In [1]: import numpy as np

In [2]: import numpy.linalg as la

In [3]: np.set_printoptions(precision=1, suppress=True, linewidth=100)

In [4]: rnd = lambda a: np.round(a, 1) + 0

In [5]: A = np.diag(np.array([-1, 0, 1, -1, -2, 3, -1])) + 3 * np.eye(7, k=1) + 3 * np.eye(7, k=-1)

In [6]: print(A)
[[-1.  3.  0.  0.  0.  0.  0.]
 [ 3.  0.  3.  0.  0.  0.  0.]
 [ 0.  3.  1.  3.  0.  0.  0.]
 [ 0.  0.  3. -1.  3.  0.  0.]
 [ 0.  0.  0.  3. -2.  3.  0.]
 [ 0.  0.  0.  0.  3.  3.  3.]
 [ 0.  0.  0.  0.  0.  3. -1.]]

In [7]: # symmetric, so the eigenvalues are real

In [8]: other = la.invert(A)
---------------------------------------------------------------------------
AttributeError                            Traceback (most recent call last)
Cell In[8], line 1
----> 1 other = la.invert(A)

AttributeError: module 'numpy.linalg' has no attribute 'invert'

In [9]: other = la.inv(A)

In [10]: print(rnd(other))
[[-0.3  0.2  0.3 -0.3 -0.4  0.1  0.3]
 [ 0.2  0.1  0.1 -0.1 -0.1  0.   0.1]
 [ 0.3  0.1 -0.3  0.3  0.4 -0.1 -0.3]
 [-0.3 -0.1  0.3  0.   0.   0.   0. ]
 [-0.4 -0.1  0.4  0.  -0.4  0.1  0.3]
 [ 0.1  0.  -0.1  0.   0.1  0.1  0.2]
 [ 0.3  0.1 -0.3  0.   0.3  0.2 -0.5]]

In [11]: print(rnd(A @ other))
[[1. 0. 0. 0. 0. 0. 0.]
 [0. 1. 0. 0. 0. 0. 0.]
 [0. 0. 1. 0. 0. 0. 0.]
 [0. 0. 0. 1. 0. 0. 0.]
 [0. 0. 0. 0. 1. 0. 0.]
 [0. 0. 0. 0. 0. 1. 0.]
 [0. 0. 0. 0. 0. 0. 1.]]

In [12]: print((np.abs(other) > 1e-9).astype(int))
[[1 1 1 1 1 1 1]
 [1 1 1 1 1 1 1]
 [1 1 1 1 1 1 1]
 [1 1 1 0 0 0 0]
 [1 1 1 0 1 1 1]
 [1 1 1 0 1 1 1]
 [1 1 1 0 1 1 1]]

In [13]: print(rnd(la.det(A) * other))
[[ -675.   666.   675.  -891.  -972.   243.   729.]
 [  666.   222.   225.  -297.  -324.    81.   243.]
 [  675.   225.  -675.   891.   972.  -243.  -729.]
 [ -891.  -297.   891.     0.     0.     0.     0.]
 [ -972.  -324.   972.     0.  -972.   243.   729.]
 [  243.    81.  -243.     0.   243.   162.   486.]
 [  729.   243.  -729.     0.   729.   486. -1215.]]

In [14]: print(rnd(la.cond(A)))
8.0

In [15]: ev, evecs = la.eigh(A)

In [16]: print(np.abs(evecs[:, -1]).round(6).argmax())
5

In [17]: print(rnd(evecs.T @ A @ evecs))
[[-6.   0.   0.   0.   0.   0.   0. ]
 [ 0.  -4.3  0.   0.   0.   0.   0. ]
 [ 0.   0.  -2.6  0.   0.   0.   0. ]
 [ 0.   0.   0.  -0.8  0.   0.   0. ]
 [ 0.   0.   0.   0.   1.8  0.   0. ]
 [ 0.   0.   0.   0.   0.   5.   0. ]
 [ 0.   0.   0.   0.   0.   0.   5.9]]

In [18]: print(rnd(la.svd(A, compute_uv=False)))
[6.  5.9 5.  4.3 2.6 1.8 0.8]

In [19]: print(rnd(ev.sum()), np.trace(A))
-1.0 -1.0

In [20]: print(rnd(evecs @ np.diag(ev) @ evecs.T))
[[-1.  3.  0.  0.  0.  0.  0.]
 [ 3.  0.  3.  0.  0.  0.  0.]
 [ 0.  3.  1.  3.  0.  0.  0.]
 [ 0.  0.  3. -1.  3.  0.  0.]
 [ 0.  0.  0.  3. -2.  3.  0.]
 [ 0.  0.  0.  0.  3.  3.  3.]
 [ 0.  0.  0.  0.  0.  3. -1.]]

In [21]: print(np.unique(ev.round(6) + 0, return_counts=True)[1])
[1 1 1 1 1 1 1]

In [22]: print(rnd(evecs.T @ evecs))
[[1. 0. 0. 0. 0. 0. 0.]
 [0. 1. 0. 0. 0. 0. 0.]
 [0. 0. 1. 0. 0. 0. 0.]
 [0. 0. 0. 1. 0. 0. 0.]
 [0. 0. 0. 0. 1. 0. 0.]
 [0. 0. 0. 0. 0. 1. 0.]
 [0. 0. 0. 0. 0. 0. 1.]]

In [23]: f = np.array([0, 1, 1, 0, 2, 2, 0])

In [24]: other = A + np.outer(f, np.eye(7)[0])

In [25]: print(other)
[[-1.  3.  0.  0.  0.  0.  0.]
 [ 4.  0.  3.  0.  0.  0.  0.]
 [ 1.  3.  1.  3.  0.  0.  0.]
 [ 0.  0.  3. -1.  3.  0.  0.]
 [ 2.  0.  0.  3. -2.  3.  0.]
 [ 2.  0.  0.  0.  3.  3.  3.]
 [ 0.  0.  0.  0.  0.  3. -1.]]

In [26]: f = np.array([9, -5])

In [27]: print(np.convolve(A[4], f))
[  0.   0.   0.  27. -33.  37. -15.   0.]

In [28]: print(np.array([np.convolve(row, f, "same") for row in A]))
[[ -9.  32. -15.   0.   0.   0.   0.]
 [ 27. -15.  27. -15.   0.   0.   0.]
 [  0.  27.  -6.  22. -15.   0.   0.]
 [  0.   0.  27. -24.  32. -15.   0.]
 [  0.   0.   0.  27. -33.  37. -15.]
 [  0.   0.   0.   0.  27.  12.  12.]
 [  0.   0.   0.   0.   0.  27. -24.]]

In [29]: print(np.polyval(f, A[4]))
[ -5.  -5.  -5.  22. -23.  22.  -5.]

In [30]: print(np.correlate(A[4], A[3], "full"))
[ 0.  0.  0.  0.  0.  9. -9. 20. -9.  9.  0.  0.  0.]

In [31]: print(np.cross(A[4, :3], A[3, :3]))
[0. 0. 0.]

In [32]: vec = np.array([2, 2, -3, 0, 2, -3, 3])

In [33]: h = np.maximum(A @ vec, 0)

In [34]: print(np.maximum(A @ (3 * vec), 0))
[12.  0.  9.  0.  0. 18.  0.]

In [35]: W0 = np.loadtxt("case18.csv", delimiter=",")

In [36]: print(W0)
[[  1.  -2.  -1.   2.   0.  -3.]
 [ -1.   1.  -3.   3.   1.  -3.]
 [  0.   4.  -6.   2.   1.  -4.]
 [  0.   2.  -5.  -1.   1.  -1.]
 [ -1.   0.  -3.  -4.  -2.  -4.]
 [ -3.   2.  -3.  -2.   1.  -1.]
 [ -3.   3.  -4.  -4.   1.  -1.]
 [ -4.   6.  -2.  -1.  -1.   0.]
 [ -2.   4.  -1.   2.  -1.   1.]
 [ -4.   7.   2.   0.  -4.   2.]
 [ -7.  10.   4.   3.  -6.   0.]
 [ -7.  12.   3.   1.  -3.   2.]
 [ -7.  11.   4.  -1.  -4.   1.]
 [ -6.  11.   4.  -2.  -3.  -1.]
 [ -7.  10.   3.   1.  -3.   1.]
 [-10.  11.   4.   1.  -6.  -1.]
 [-10.  12.   2.  -2.  -3.  -4.]
 [ -7.  11.   0.   1.  -2.  -4.]
 [ -7.  11.  -3.   0.  -5.  -1.]
 [ -7.  11.   0.   2.  -8.  -4.]
 [-10.  13.   1.   4.  -8.  -7.]
 [-10.  12.   1.   3.  -7.  -8.]
 [-11.   9.   3.   2.  -6.  -6.]
 [-11.   8.   6.   1.  -5.  -7.]
 [-13.   8.   6.  -2.  -2.  -8.]
 [-10.  11.   8.   1.   1. -11.]
 [ -7.   8.   9.  -2.  -2.  -8.]
 [-10.   6.   6.  -4.  -2.  -6.]
 [-11.   4.   5.  -6.  -2.  -5.]
 [-11.   2.   6.  -7.   1.  -7.]
 [-11.  -1.   4. -10.   4. -10.]
 [-12.   0.   4.  -9.   3.  -8.]]

In [37]: labels = W0[:, 3] > np.median(W0[:, 3])

In [38]: f = W0[labels].mean(axis=0) - W0[~labels].mean(axis=0)

In [39]: print(labels.astype(int))
[1 1 1 0 0 0 0 0 1 0 1 1 0 0 1 1 0 1 0 1 1 1 1 1 0 1 0 0 0 0 0 0]

In [40]: print(rnd((((W0 - W0.mean(axis=0)) @ f > 0) == labels).mean()))
0.8

In [41]: print(((W0 - W0.mean(axis=0)) @ f > 0).astype(int))
[0 1 1 0 0 0 0 0 1 1 1 1 1 1 1 1 1 1 1 1 1 1 1 1 0 1 0 0 0 0 0 0]

In [42]: Xc = (W0 - W0.mean(axis=0)) / W0.std(axis=0)

In [43]: print(np.argwhere(np.abs(Xc) > 2))
[[25  5]
 [30  3]
 [30  4]
 [31  3]]

In [44]: coef = la.lstsq(np.delete(Xc, 2, axis=1), Xc[:, 2])[0]

In [45]: print(rnd(coef))
[-0.8  0.1  0.   0.1  0. ]

In [46]: C2 = np.cov(W0, rowvar=False)

In [47]: print(np.argsort(-W0.std(axis=0).round(6), kind="stable"))
[1 0 2 5 3 4]

In [48]: print(C2.shape)
(6, 6)

In [49]: print(rnd(np.corrcoef(W0.T)))
[[ 1.  -0.4 -0.8  0.3  0.3  0.6]
 [-0.4  1.   0.3  0.5 -0.8  0.1]
 [-0.8  0.3  1.  -0.2 -0.2 -0.4]
 [ 0.3  0.5 -0.2  1.  -0.6  0.3]
 [ 0.3 -0.8 -0.2 -0.6  1.  -0.2]
 [ 0.6  0.1 -0.4  0.3 -0.2  1. ]]

In [50]: print(np.median(W0, axis=0))
[-7.   8.   2.5  0.  -2.  -4. ]

In [51]: print(rnd(W0.std(axis=0)))
[4.  4.5 3.9 3.5 3.1 3.6]

In [52]: print(rnd(la.eigvalsh(C2)[::-1]))
[39.6 31.7  7.8  4.5  2.9  1.3]

In [53]: d = la.norm(W0[:, None] - W0[None], axis=-1)

In [54]: print(la.matrix_rank(d ** 2))
8

In [55]: print(d[1].round(6).argsort(kind="stable")[:4])
[1 0 2 3]

In [56]: print(np.unravel_index(d.round(6).argmax(), d.shape))
(np.int64(20), np.int64(30))

In [57]: K = np.load("sample5.npy")

In [58]: print(K)
[[4 4 3 2 4]
 [4 0 1 2 2]
 [3 1 2 1 3]
 [2 2 1 0 0]
 [4 2 3 0 2]]

In [59]: O, evecs = la.qr(K[:, :1])[0], la.qr(K[:, 1:])[0]

In [60]: s = la.svd(O.T @ evecs, compute_uv=False)

In [61]: print(rnd(s))
[1.]

In [62]: print(rnd(la.norm(O @ O.T - evecs @ evecs.T, 2)))
1.0

In [63]: print((s > 0.9).sum())
1

In [64]: ev, evecs = la.eigvalsh(K)
---------------------------------------------------------------------------
ValueError                                Traceback (most recent call last)
Cell In[64], line 1
----> 1 ev, evecs = la.eigvalsh(K)

ValueError: too many values to unpack (expected 2)

In [65]: ev, evecs = la.eigh(K)

In [66]: print(rnd(evecs @ np.diag(ev) @ evecs.T))
[[4. 4. 3. 2. 4.]
 [4. 0. 1. 2. 2.]
 [3. 1. 2. 1. 3.]
 [2. 2. 1. 0. 0.]
 [4. 2. 3. 0. 2.]]

In [67]: print(rnd(la.eigvalsh(K @ K)))
[  0.    2.1   4.4   8.4 137.1]

In [68]: print(np.abs(evecs[:, -1]).round(6).argmax())
0

In [69]: print((ev > 1e-8).sum(), (ev < -1e-8).sum())
2 3

In [70]: print(rnd(evecs.T @ K @ evecs))
[[-2.9  0.   0.   0.   0. ]
 [ 0.  -2.1  0.   0.   0. ]
 [ 0.   0.  -0.2  0.   0. ]
 [ 0.   0.   0.   1.4  0. ]
 [ 0.   0.   0.   0.  11.7]]

In [71]: print(rnd(evecs.T @ evecs))
[[1. 0. 0. 0. 0.]
 [0. 1. 0. 0. 0.]
 [0. 0. 1. 0. 0.]
 [0. 0. 0. 1. 0.]
 [0. 0. 0. 0. 1.]]

In [72]: print(rnd(la.svd(K, compute_uv=False)))
[11.7  2.9  2.1  1.4  0.2]
